$ python -q
>>> import numpy as np
>>> np.set_printoptions(precision=3, suppress=True, linewidth=140, legacy="1.25")
>>> M = np.load("block9.npy")
>>> M
array([[1.   , 0.7  , 0.49 , 0.343, 0.24 ],
       [0.7  , 1.   , 0.7  , 0.49 , 0.343],
       [0.49 , 0.7  , 1.   , 0.7  , 0.49 ],
       [0.343, 0.49 , 0.7  , 1.   , 0.7  ],
       [0.24 , 0.343, 0.49 , 0.7  , 1.   ]])
>>> w, evecs = np.linalg.eigh(M)
>>> np.linalg.eigvalsh(M @ M)
array([0.037, 0.066, 0.188, 1.027, 9.628])
>>> w
array([0.193, 0.257, 0.434, 1.013, 3.103])
>>> evecs @ np.diag(w) @ evecs.T
array([[1.   , 0.7  , 0.49 , 0.343, 0.24 ],
       [0.7  , 1.   , 0.7  , 0.49 , 0.343],
       [0.49 , 0.7  , 1.   , 0.7  , 0.49 ],
       [0.343, 0.49 , 0.7  , 1.   , 0.7  ],
       [0.24 , 0.343, 0.49 , 0.7  , 1.   ]])
>>> np.linalg.eigvalsh(M + 3 * np.eye(5))
array([3.193, 3.257, 3.434, 4.013, 6.103])
>>> round(float(w.sum()), 3), np.trace(M)
(5.0, 5.0)
>>> (w > 1e-8).sum(), (w < -1e-8).sum()
(5, 0)
>>> x0 = np.array([-3, -2, 2, -3, -1])
>>> rhs = M @ x0
>>> c, lr = np.zeros(5), 1 / np.linalg.norm(M, 2) ** 2
>>> for i in range(8):
...     c -= lr * M.T @ (M @ c - rhs)
...     if i % 2 == 0: print(i, round(np.linalg.norm(M @ c - rhs), 3))
... 
0 1.493
2 1.398
4 1.322
6 1.259
>>> c
array([-1.639, -1.51 , -1.162, -1.234, -1.068])
>>> hat = np.triu(np.array([[9, 4, 5, 8, 9],
...     [8, 6, 4, 3, 0],
...     [5, 8, 7, 8, 6],
...     [3, 3, 3, 8, 1],
...     [0, 7, 5, 8, 7]]), 1) + np.eye(5)
>>> other = hat @ M @ np.linalg.inv(hat)
>>> np.poly(other)
array([ 1.   , -5.   ,  7.027, -3.808,  0.858, -0.068])
>>> np.round(np.trace(other), 3), np.trace(M)
(5.0, 5.0)
>>> np.round(np.linalg.det(other), 3)
0.068
